% ipython --no-banner

In [1]: import numpy as np

In [2]: np.set_printoptions(suppress=True, linewidth=160)

In [3]: rnd = lambda a: np.round(a, 2) + 0

In [4]: F = np.load("layer11.npy")

In [5]: F
Out[5]: 
array([[-4,  0,  0],
       [-9, -8,  0],
       [ 9,  8, -2]])

In [6]: x = np.array([0, -1, -1])

In [7]: np.linalg.norm(F @ x) <= np.linalg.norm(F, 2) * np.linalg.norm(x) + 1e-9
Out[7]: np.True_

In [8]: F @ np.eye(3)[0]
Out[8]: array([-4., -9.,  9.])

In [9]: np.sign((F @ x).round(6))
Out[9]: array([ 0,  1, -1])

In [10]: np.einsum("ij,j->i", F, x)
Out[10]: array([ 0,  8, -6])

In [11]: F @ x
Out[11]: array([ 0,  8, -6])

In [12]: (F @ x).argmax()
Out[12]: np.int64(1)

In [13]: F @ (2 * x)
Out[13]: array([  0,  16, -12])

In [14]: rng = np.random.default_rng(350172)

In [15]: lab = rng.permutation(3)

In [16]: A2 = F[:, lab] * rng.choice([-1, 1], 3)

In [17]: A2
Out[17]: 
array([[ 0,  0,  4],
       [ 0,  8,  9],
       [-2, -8, -9]])

In [18]: U, _, Vt = np.linalg.svd(F.T @ A2)

In [19]: rnd(U @ Vt)
Out[19]: 
array([[ 0.,  0., -1.],
       [ 0., -1.,  0.],
       [ 1.,  0.,  0.]])

In [20]: lab
Out[20]: array([2, 1, 0])

In [21]: rnd(np.linalg.lstsq(F, A2)[0])
Out[21]: 
array([[ 0.,  0., -1.],
       [ 0., -1.,  0.],
       [ 1.,  0.,  0.]])

In [22]: def softmax(z):
    ...:     e = np.exp(z - z.max(axis=-1, keepdims=True))
    ...:     return e / e.sum(axis=-1, keepdims=True)
    ...: 

In [23]: rnd(softmax(F[0]))
Out[23]: array([0.01, 0.5 , 0.5 ])

In [24]: scores = F @ F.T / np.sqrt(3)

In [25]: rnd(softmax(scores)[0] @ F)
Out[25]: array([-9., -8.,  0.])

In [26]: mat = np.array([[19.0, 20.0, 4.0, 8.0],
    ...:     [20.0, 28.0, 5.0, 10.0],
    ...:     [4.0, 5.0, 4.0, 2.0],
    ...:     [8.0, 10.0, 2.0, 7.0]])

In [27]: # symmetric

In [28]: w, vecs = np.linalg.eigh(mat)

In [29]: rnd(vecs @ np.diag(w) @ vecs.T)
Out[29]: 
array([[19., 20.,  4.,  8.],
       [20., 28.,  5., 10.],
       [ 4.,  5.,  4.,  2.],
       [ 8., 10.,  2.,  7.]])

In [30]: rnd(np.linalg.eigvalsh(mat + 5 * np.eye(4)))
Out[30]: array([ 8.,  8.,  8., 54.])

In [31]: rnd(w)
Out[31]: array([ 3.,  3.,  3., 49.])

In [32]: rnd(vecs.T @ vecs)
Out[32]: 
array([[1., 0., 0., 0.],
       [0., 1., 0., 0.],
       [0., 0., 1., 0.],
       [0., 0., 0., 1.]])

In [33]: rnd(w.sum()), np.trace(mat)
Out[33]: (np.float64(58.0), np.float64(58.0))

In [34]: np.abs(vecs[:, -1]).round(6).argmax()
Out[34]: np.int64(1)

In [35]: rnd(np.linalg.svd(mat, compute_uv=False))
Out[35]: array([49.,  3.,  3.,  3.])

In [36]: rnd(vecs.T @ mat @ vecs)
Out[36]: 
array([[ 3.,  0.,  0.,  0.],
       [ 0.,  3.,  0.,  0.],
       [ 0.,  0.,  3.,  0.],
       [ 0.,  0.,  0., 49.]])

In [37]: np.unique(w.round(6) + 0, return_counts=True)[1]
Out[37]: array([3, 1])

In [38]: x = np.array([-6, -3, -2, 6])

In [39]: y = mat @ x

In [40]: y
Out[40]: array([-134., -154.,  -35.,  -40.])

In [41]: rnd(np.linalg.solve(mat, 2 * y))
Out[41]: array([-12.,  -6.,  -4.,  12.])

In [42]: rnd(np.linalg.solve(mat.T, mat[0]))
Out[42]: array([1., 0., 0., 0.])

In [43]: rnd(np.linalg.solve(mat, mat[:, 3]))
Out[43]: array([0., 0., 0., 1.])
